In [1]: import numpy as np

In [2]: np.set_printoptions(precision=2, suppress=True, linewidth=120, legacy="1.25")

In [3]: tidy = lambda a: np.round(a, 2) + 0

In [4]: feats = np.loadtxt("case19.csv", delimiter=",")

In [5]: feats
Out[5]: 
array([[ -3.99,   0.7 ,  -0.6 ,  -0.6 ,   0.2 ,  -0.8 ,   0.5 ],
       [ -4.45,  -0.2 ,  -0.6 ,  -0.4 ,  -0.1 ,  -0.9 ,  -0.3 ],
       [  0.53,   0.4 ,  -0.3 ,   0.6 ,   0.3 ,   0.1 ,   0.1 ],
       [ -2.48,   0.  ,  -0.5 ,   2.2 ,   1.1 ,  -0.5 ,  -1.  ],
       [  0.99,   0.  ,  -1.1 ,  -1.6 ,  -1.3 ,   0.2 ,   0.1 ],
       [  2.52,  -2.1 ,  -1.  ,  -1.4 ,  -0.4 ,   0.5 ,   0.4 ],
       [  2.  ,   1.7 ,  -0.7 ,   1.3 ,  -0.3 ,   0.4 ,   1.2 ],
       [  3.49,  -1.1 ,  -0.4 ,   1.9 ,  -0.9 ,   0.7 ,  -0.4 ],
       [ -0.03,  -1.4 ,   0.2 ,   0.6 ,   0.6 ,   0.  ,   0.2 ],
       [-11.01,  -0.5 ,   1.2 ,   0.3 ,   0.2 ,  -2.2 ,  -2.1 ],
       [ -1.01,  -0.3 ,   3.3 ,  -0.3 ,  -1.6 ,  -0.2 ,  -0.6 ],
       [  6.51,   0.8 ,  -1.5 ,   0.1 ,   1.  ,   1.3 ,   0.3 ],
       [  4.98,  -1.  ,   0.4 ,   1.2 ,  -0.2 ,   1.  ,  -0.5 ],
       [  0.53,   0.8 ,   1.  ,   0.8 ,   0.2 ,   0.1 ,   2.  ],
       [  6.48,  -1.3 ,  -1.  ,  -0.4 ,   0.2 ,   1.3 ,  -1.3 ],
       [ -3.51,   1.2 ,   0.6 ,  -0.2 ,   2.4 ,  -0.7 ,   0.7 ],
       [ -7.48,   0.5 ,   0.4 ,  -2.5 ,   0.6 ,  -1.5 ,   0.5 ],
       [ -6.  ,   0.2 ,   0.5 ,   0.7 ,  -2.2 ,  -1.2 ,   0.6 ],
       [  0.97,   0.7 ,  -0.6 ,   0.1 ,   0.2 ,   0.2 ,  -0.1 ],
       [  3.01,   0.3 ,  -0.4 ,  -0.7 ,  -2.2 ,   0.6 ,   0.3 ],
       [  1.49,  -1.2 ,  -0.4 ,   0.7 ,  -0.3 ,   0.3 ,   1.  ],
       [  0.99,  -0.8 ,   0.6 ,   0.6 ,   0.9 ,   0.2 ,   0.1 ],
       [ -1.04,  -0.2 ,  -1.  ,  -0.7 ,  -1.3 ,  -0.2 ,   1.  ],
       [  2.  ,  -0.6 ,  -0.2 ,   0.4 ,   2.5 ,   0.4 ,   0.9 ],
       [  2.  ,  -0.6 ,   2.3 ,  -2.5 ,  -0.8 ,   0.4 ,   0.  ]])

In [6]: # column 0 is much longer than the rest

In [7]: A2 = feats / np.sqrt((feats ** 2).mean(axis=1, keepdims=True))

In [8]: np.linalg.matrix_rank(A2) == np.linalg.matrix_rank(feats)
Out[8]: True

In [9]: tidy(A2[24])
Out[9]: array([ 1.29, -0.39,  1.49, -1.62, -0.52,  0.26,  0.  ])

In [10]: np.linalg.matrix_rank(feats - feats.mean(axis=1, keepdims=True))
Out[10]: 6

In [11]: dist = np.linalg.norm(feats[:, None] - feats[None], axis=-1)

In [12]: dist.shape
Out[12]: (25, 25)

In [13]: tidy(dist[:5, :5])
Out[13]: 
array([[0.  , 1.34, 4.8 , 3.71, 5.47],
       [1.34, 0.  , 5.25, 3.58, 5.84],
       [4.8 , 5.25, 0.  , 3.75, 2.9 ],
       [3.71, 3.58, 3.75, 0.  , 5.86],
       [5.47, 5.84, 2.9 , 5.86, 0.  ]])

In [14]: (dist + 1e9 * np.eye(25)).round(6).argmin(axis=1)
Out[14]: array([ 1,  0, 18,  1, 18, 20, 18, 12, 21, 16, 24, 14,  7,  2, 12,  0,  1,  1,  2,  4, 21,  8,  4, 21,  4])

In [15]: np.flatnonzero(dist[21] < dist.mean() / 2)
Out[15]: array([ 2,  8, 13, 18, 20, 21, 23])

In [16]: dist.mean(axis=1).argmax()
Out[16]: 9

In [17]: np.unravel_index(dist.round(6).argmax(), dist.shape)
Out[17]: (9, 11)

In [18]: np.linalg.matrix_rank(dist ** 2)
Out[18]: 9

In [19]: vec = np.array([4, 5, 2, 2, 4, 5, 1])

In [20]: np.linalg.norm(feats @ vec) <= np.linalg.norm(feats, 2) * np.linalg.norm(vec) + 1e-9
Out[20]: True

In [21]: data = np.loadtxt("sample12.csv", delimiter=",")

In [22]: data
Out[22]: 
array([[ 1.62,  5.27, -4.62,  0.63, -0.04],
       [ 4.74,  5.31, -1.75,  2.25,  4.48],
       [ 2.72, 11.5 ,  2.27,  3.16,  1.86],
       [ 1.72,  8.31, -0.98,  1.54,  0.66],
       [ 5.38,  4.7 , -0.37,  2.16,  6.28],
       [-3.86,  1.19, -7.99, -3.84, -6.09],
       [ 2.39,  1.93, -1.09, -0.79,  4.22],
       [-0.69,  0.9 , -8.22, -2.24, -2.2 ],
       [-5.81, -3.47, -9.81, -7.07, -6.1 ],
       [ 4.13, 10.99,  2.32,  3.72,  3.73]])

In [23]: cov = np.cov(data, rowvar=False)

In [24]: np.argwhere(np.triu(np.abs(np.corrcoef(data.T)) > 0.8, 1))
Out[24]: 
array([[0, 2],
       [0, 3],
       [0, 4],
       [1, 2],
       [1, 3],
       [2, 3],
       [2, 4],
       [3, 4]])

In [25]: cov.shape
Out[25]: (5, 5)

In [26]: np.argsort(-data.std(axis=0).round(6), kind="stable")
Out[26]: array([1, 2, 4, 0, 3])

In [27]: W2 = data[[4, 6]].astype(float)

In [28]: for _ in range(5):
    ...:     labels = np.linalg.norm(data[:, None] - W2, axis=-1).argmin(axis=1)
    ...:     W2 = np.array([data[labels == j].mean(axis=0) for j in range(2)])
    ...: 

In [29]: labels
Out[29]: array([0, 0, 0, 0, 0, 1, 0, 1, 1, 0])

In [30]: np.bincount(labels)
Out[30]: array([7, 3])

In [31]: tidy(W2[1] - W2[0])
Out[31]: array([-6.7 , -7.32, -8.07, -6.19, -7.82])

In [32]: Xs = data - data.mean(axis=0)

In [33]: left, sv, VT = np.linalg.svd(Xs, full_matrices=False)

In [34]: tidy((sv ** 2).sum() ** 2 / (sv ** 4).sum())
Out[34]: 1.31

In [35]: np.abs(VT[0]).argmax()
Out[35]: 2

In [36]: np.searchsorted(np.cumsum(sv ** 2) / (sv ** 2).sum(), 0.9) + 1
Out[36]: 2

In [37]: tidy(VT[0] * np.sign(VT[0, np.abs(VT[0]).argmax()]))
Out[37]: array([0.4 , 0.49, 0.49, 0.39, 0.45])

In [38]: np.linalg.matrix_rank(Xs)
Out[38]: 5

In [39]: (np.sign(left[:, 0]) == np.sign(left[0, 0])).astype(int)
Out[39]: array([1, 0, 0, 0, 0, 1, 0, 1, 1, 0])

In [40]: cov = data.T @ data

In [41]: np.allclose(cov, cov.T)
Out[41]: True

In [42]: tidy(np.linalg.eigvalsh(cov)[::-1])
Out[42]: array([712.06, 307.86,  72.08,   8.22,   0.03])

In [43]: tidy(np.linalg.svd(data, compute_uv=False) ** 2)
Out[43]: array([712.06, 307.86,  72.08,   8.22,   0.03])

In [44]: J = np.tanh(np.array([[0.7, 0.0, 0.4],
    ...:     [-0.2, 0.5, 0.9],
    ...:     [-0.8, -1.7, 1.1],
    ...:     [-1.6, -0.8, 1.2],
    ...:     [0.2, -1.4, 0.2],
    ...:     [0.1, 0.6, 1.6],
    ...:     [-0.1, 2.2, 1.3],
    ...:     [0.8, 0.5, 0.4],
    ...:     [0.7, 0.2, 1.5],
    ...:     [-0.6, -1.9, -0.7],
    ...:     [-0.9, -0.8, 0.3],
    ...:     [1.3, 0.7, -0.7],
    ...:     [-0.3, 0.7, 1.7],
    ...:     [-1.8, 0.8, -0.5],
    ...:     [0.4, -0.2, -2.0],
    ...:     [0.8, 1.4, 0.2],
    ...:     [-1.0, -0.7, -0.2],
    ...:     [-2.2, 0.7, 0.4],
    ...:     [0.2, 0.4, 0.6],
    ...:     [-0.4, 1.0, -0.1]]) @ np.array([[1.3, 0.8, 0.9, 0.7, 0.1, -1.0, 0.2],
    ...:     [-0.3, 1.6, 0.9, -1.0, 1.4, 0.8, 0.0],
    ...:     [1.0, 1.8, -1.6, 0.6, 2.2, 1.6, 0.1]]))

In [45]: tidy(J)
Out[45]: 
array([[ 0.86,  0.86, -0.01,  0.62,  0.74, -0.06,  0.18],
       [ 0.45,  0.98, -0.82, -0.1 ,  0.99,  0.97,  0.05],
       [ 0.52, -0.88, -1.  ,  0.95, -0.04,  0.83, -0.05],
       [-0.56, -0.38, -1.  ,  0.38,  0.88,  0.99, -0.2 ],
       [ 0.71, -0.94, -0.89,  0.93, -0.91, -0.76,  0.06],
       [ 0.91,  1.  , -0.96,  0.41,  1.  ,  0.99,  0.18],
       [ 0.47,  1.  , -0.19, -0.9 ,  1.  ,  1.  ,  0.11],
       [ 0.86,  0.97,  0.49,  0.29,  0.93,  0.24,  0.2 ],
       [ 0.98,  1.  , -0.92,  0.83,  1.  ,  0.95,  0.28],
       [-0.72, -1.  , -0.81,  0.79, -1.  , -0.97, -0.19],
       [-0.56, -0.9 , -0.96,  0.34, -0.5 ,  0.63, -0.15],
       [ 0.65,  0.72,  0.99, -0.21, -0.41, -0.95,  0.19],
       [ 0.8 ,  1.  , -0.98,  0.11,  1.  ,  1.  ,  0.11],
       [-1.  , -0.79, -0.1 , -0.98, -0.16,  0.93, -0.39],
       [-0.89, -1.  ,  1.  , -0.62, -1.  , -1.  , -0.12],
       [ 0.68,  1.  ,  0.93, -0.62,  0.99,  0.56,  0.18],
       [-0.86, -0.98, -0.84, -0.12, -0.91,  0.12, -0.22],
       [-0.99,  0.08, -0.96, -0.96,  0.93,  1.  , -0.38],
       [ 0.63,  0.95, -0.4 ,  0.1 ,  0.96,  0.79,  0.1 ],
       [-0.73,  0.8 ,  0.6 , -0.87,  0.81,  0.78, -0.09]])

In [46]: def softmax(z):
    ...:     e = np.exp(z - z.max(axis=-1, keepdims=True))
    ...:     return e / e.sum(axis=-1, keepdims=True)
    ...: 

In [47]: tidy(softmax(J[6] + 3))
Out[47]: array([0.13, 0.22, 0.07, 0.03, 0.22, 0.22, 0.09])

In [48]: tidy(softmax(10 * J[6]))
Out[48]: array([0.  , 0.33, 0.  , 0.  , 0.33, 0.33, 0.  ])

In [49]: tidy(softmax(J).sum(axis=1))
Out[49]: array([1., 1., 1., 1., 1., 1., 1., 1., 1., 1., 1., 1., 1., 1., 1., 1., 1., 1., 1., 1.])

In [50]: S = J @ J.T / np.sqrt(7)

In [51]: tidy(softmax(S)[6] @ J)
Out[51]: array([ 0.34,  0.67, -0.34, -0.12,  0.78,  0.73,  0.05])

In [52]: softmax(S).round(6).argmax(axis=1)
Out[52]: array([ 8,  5,  2,  3,  4,  8,  6,  7,  8,  9, 10, 11,  8, 13, 14, 15, 16, 17,  8, 19])

In [53]: cov = np.cov(J, rowvar=False)

In [54]: tidy(np.corrcoef(J.T))
Out[54]: 
array([[ 1.  ,  0.66,  0.01,  0.46,  0.46,  0.1 ,  0.93],
       [ 0.66,  1.  ,  0.25, -0.16,  0.84,  0.41,  0.72],
       [ 0.01,  0.25,  1.  , -0.5 , -0.04, -0.41,  0.23],
       [ 0.46, -0.16, -0.5 ,  1.  , -0.17, -0.21,  0.36],
       [ 0.46,  0.84, -0.04, -0.17,  1.  ,  0.75,  0.41],
       [ 0.1 ,  0.41, -0.41, -0.21,  0.75,  1.  , -0.04],
       [ 0.93,  0.72,  0.23,  0.36,  0.41, -0.04,  1.  ]])

In [55]: tidy(np.median(J, axis=0))
Out[55]: array([ 0.49,  0.76, -0.82,  0.1 ,  0.85,  0.79,  0.05])

In [56]: tidy(np.corrcoef(J[:, 1], J[:, 3])[0, 1])
Out[56]: -0.16

In [57]: cov.shape
Out[57]: (7, 7)

In [58]: tidy(np.polyfit(J[:, 1], J[:, 3], 1))
Out[58]: array([-0.12,  0.04])

In [59]: np.argsort(-J.std(axis=0).round(6), kind="stable")
Out[59]: array([1, 4, 0, 2, 5, 3, 6])

In [60]: tidy(J.std(axis=0))
Out[60]: array([0.75, 0.87, 0.73, 0.64, 0.8 , 0.73, 0.19])

In [61]: A2 = np.c_[J[:, :4] @ np.array([[1, -1, -1, 2], [2, 2, 0, -2], [0, 1, 2, -2], [2, 1, -2, -1]]), np.array([2, 0, 4, 2, 5, 5, 1, 2, 1, 2, 3, 3, 5, 0, 1, 1, 0, 3, 0, 4])]

In [62]: tidy(A2)
Out[62]: 
array([[ 3.82,  1.46, -2.13, -0.59,  2.  ],
       [ 2.21,  0.58, -1.9 ,  0.7 ,  0.  ],
       [ 0.65, -2.33, -4.41,  3.84,  4.  ],
       [-0.56, -0.81, -2.19,  1.25,  2.  ],
       [ 0.69, -2.54, -4.34,  4.13,  5.  ],
       [ 3.72,  0.53, -3.64,  1.34,  5.  ],
       [ 0.66,  0.44,  0.96,  0.22,  1.  ],
       [ 3.39,  1.87, -0.47, -1.49,  2.  ],
       [ 4.64,  0.93, -4.48,  0.98,  1.  ],
       [-1.15, -1.3 , -2.47,  1.39,  2.  ],
       [-1.68, -1.87, -2.04,  2.27,  3.  ],
       [ 1.67,  1.57,  1.75, -1.91,  3.  ],
       [ 3.02,  0.33, -2.98,  1.46,  5.  ],
       [-4.53, -1.66,  2.76,  0.76,  0.  ],
       [-4.12, -0.73,  4.12, -1.16,  1.  ],
       [ 1.44,  1.63,  2.42, -1.89,  1.  ],
       [-3.06, -2.06, -0.58,  2.03,  0.  ],
       [-2.76, -0.78,  0.99,  0.75,  3.  ],
       [ 2.74,  0.98, -1.62,  0.04,  0.  ],
       [-0.87,  2.06,  3.68, -3.39,  4.  ]])

In [63]: np.linalg.matrix_rank(A2)
Out[63]: 5

In [64]: tidy(np.linalg.lstsq(J, A2[:, 0])[0])
Out[64]: array([1., 2., 0., 2., 0., 0., 0.])

In [65]: tidy(np.linalg.norm(np.linalg.qr(J)[0].T @ A2, axis=0) ** 2 / ((A2 ** 2).sum(axis=0) + 1e-12))
Out[65]: array([1.  , 1.  , 1.  , 1.  , 0.31])

In [66]: left, sv, VT = np.linalg.svd(feats)

In [67]: tidy(sv)
Out[67]: array([21.12,  6.45,  5.44,  5.  ,  4.66,  3.34,  0.02])

In [68]: A2 = left[:, :6] @ np.diag(sv[:6]) @ VT[:6]

In [69]: np.linalg.matrix_rank(A2)
Out[69]: 6

In [70]: tidy(np.linalg.norm(feats - A2, 2)), tidy(sv[6])
Out[70]: (0.02, 0.02)

In [71]: tidy(np.abs(feats - A2).max())
Out[71]: 0.01

In [72]: Xs = J - J.mean(axis=0)

In [73]: evecs = np.linalg.svd(Xs)[2][:6]

In [74]: A2 = Xs - Xs @ evecs.T @ evecs

In [75]: np.linalg.norm(A2, axis=1).round(6).argmax()
Out[75]: 13

In [76]: tidy(A2.std(axis=0))
Out[76]: array([0.01, 0.01, 0.  , 0.  , 0.  , 0.  , 0.04])

In [77]: tidy(np.linalg.norm(A2) / np.linalg.norm(Xs))
Out[77]: 0.02
